In [1]: import numpy as np

In [2]: from numpy import linalg as LA

In [3]: np.set_printoptions(precision=2, suppress=True, linewidth=100)

In [4]: def rnd(a):
   ...:     return np.round(a, 2) + 0
   ...: 

In [5]: m1 = np.loadtxt("out3.csv", delimiter=",")

In [6]: m1
Out[6]: 
array([[ 2.,  2.,  2.,  2.,  2.,  2.,  2.,  2.,  2.,  2.,  2.],
       [ 2.,  4.,  4.,  4.,  4.,  4.,  4.,  4.,  4.,  4.,  4.],
       [ 2.,  4.,  6.,  6.,  6.,  6.,  6.,  6.,  6.,  6.,  6.],
       [ 2.,  4.,  6.,  8.,  8.,  8.,  8.,  8.,  8.,  8.,  8.],
       [ 2.,  4.,  6.,  8., 10., 10., 10., 10., 10., 10., 10.],
       [ 2.,  4.,  6.,  8., 10., 12., 12., 12., 12., 12., 12.],
       [ 2.,  4.,  6.,  8., 10., 12., 14., 14., 14., 14., 14.],
       [ 2.,  4.,  6.,  8., 10., 12., 14., 16., 16., 16., 16.],
       [ 2.,  4.,  6.,  8., 10., 12., 14., 16., 18., 18., 18.],
       [ 2.,  4.,  6.,  8., 10., 12., 14., 16., 18., 20., 20.],
       [ 2.,  4.,  6.,  8., 10., 12., 14., 16., 18., 20., 22.]])

In [7]: theta = np.radians(45)

In [8]: R = np.eye(11)

In [9]: R[3, 3] = R[8, 8] = np.cos(theta)

In [10]: R[3, 8], R[8, 3] = -np.sin(theta), np.sin(theta)

In [11]: rnd(R)
Out[11]: 
array([[ 1.  ,  0.  ,  0.  ,  0.  ,  0.  ,  0.  ,  0.  ,  0.  ,  0.  ,  0.  ,  0.  ],
       [ 0.  ,  1.  ,  0.  ,  0.  ,  0.  ,  0.  ,  0.  ,  0.  ,  0.  ,  0.  ,  0.  ],
       [ 0.  ,  0.  ,  1.  ,  0.  ,  0.  ,  0.  ,  0.  ,  0.  ,  0.  ,  0.  ,  0.  ],
       [ 0.  ,  0.  ,  0.  ,  0.71,  0.  ,  0.  ,  0.  ,  0.  , -0.71,  0.  ,  0.  ],
       [ 0.  ,  0.  ,  0.  ,  0.  ,  1.  ,  0.  ,  0.  ,  0.  ,  0.  ,  0.  ,  0.  ],
       [ 0.  ,  0.  ,  0.  ,  0.  ,  0.  ,  1.  ,  0.  ,  0.  ,  0.  ,  0.  ,  0.  ],
       [ 0.  ,  0.  ,  0.  ,  0.  ,  0.  ,  0.  ,  1.  ,  0.  ,  0.  ,  0.  ,  0.  ],
       [ 0.  ,  0.  ,  0.  ,  0.  ,  0.  ,  0.  ,  0.  ,  1.  ,  0.  ,  0.  ,  0.  ],
       [ 0.  ,  0.  ,  0.  ,  0.71,  0.  ,  0.  ,  0.  ,  0.  ,  0.71,  0.  ,  0.  ],
       [ 0.  ,  0.  ,  0.  ,  0.  ,  0.  ,  0.  ,  0.  ,  0.  ,  0.  ,  1.  ,  0.  ],
       [ 0.  ,  0.  ,  0.  ,  0.  ,  0.  ,  0.  ,  0.  ,  0.  ,  0.  ,  0.  ,  1.  ]])

In [12]: Y = m1 @ R.T

In [13]: np.allclose(m1 @ m1.T, Y @ Y.T)
Out[13]: True

In [14]: np.allclose(LA.norm(m1, axis=1), LA.norm(Y, axis=1))
Out[14]: True

In [15]: rnd(LA.det(R)), rnd(np.trace(R))
Out[15]: (np.float64(1.0), np.float64(10.41))

In [16]: rnd(Y)
Out[16]: 
array([[ 2.  ,  2.  ,  2.  ,  0.  ,  2.  ,  2.  ,  2.  ,  2.  ,  2.83,  2.  ,  2.  ],
       [ 2.  ,  4.  ,  4.  ,  0.  ,  4.  ,  4.  ,  4.  ,  4.  ,  5.66,  4.  ,  4.  ],
       [ 2.  ,  4.  ,  6.  ,  0.  ,  6.  ,  6.  ,  6.  ,  6.  ,  8.49,  6.  ,  6.  ],
       [ 2.  ,  4.  ,  6.  ,  0.  ,  8.  ,  8.  ,  8.  ,  8.  , 11.31,  8.  ,  8.  ],
       [ 2.  ,  4.  ,  6.  , -1.41, 10.  , 10.  , 10.  , 10.  , 12.73, 10.  , 10.  ],
       [ 2.  ,  4.  ,  6.  , -2.83, 10.  , 12.  , 12.  , 12.  , 14.14, 12.  , 12.  ],
       [ 2.  ,  4.  ,  6.  , -4.24, 10.  , 12.  , 14.  , 14.  , 15.56, 14.  , 14.  ],
       [ 2.  ,  4.  ,  6.  , -5.66, 10.  , 12.  , 14.  , 16.  , 16.97, 16.  , 16.  ],
       [ 2.  ,  4.  ,  6.  , -7.07, 10.  , 12.  , 14.  , 16.  , 18.38, 18.  , 18.  ],
       [ 2.  ,  4.  ,  6.  , -7.07, 10.  , 12.  , 14.  , 16.  , 18.38, 20.  , 20.  ],
       [ 2.  ,  4.  ,  6.  , -7.07, 10.  , 12.  , 14.  , 16.  , 18.38, 20.  , 22.  ]])
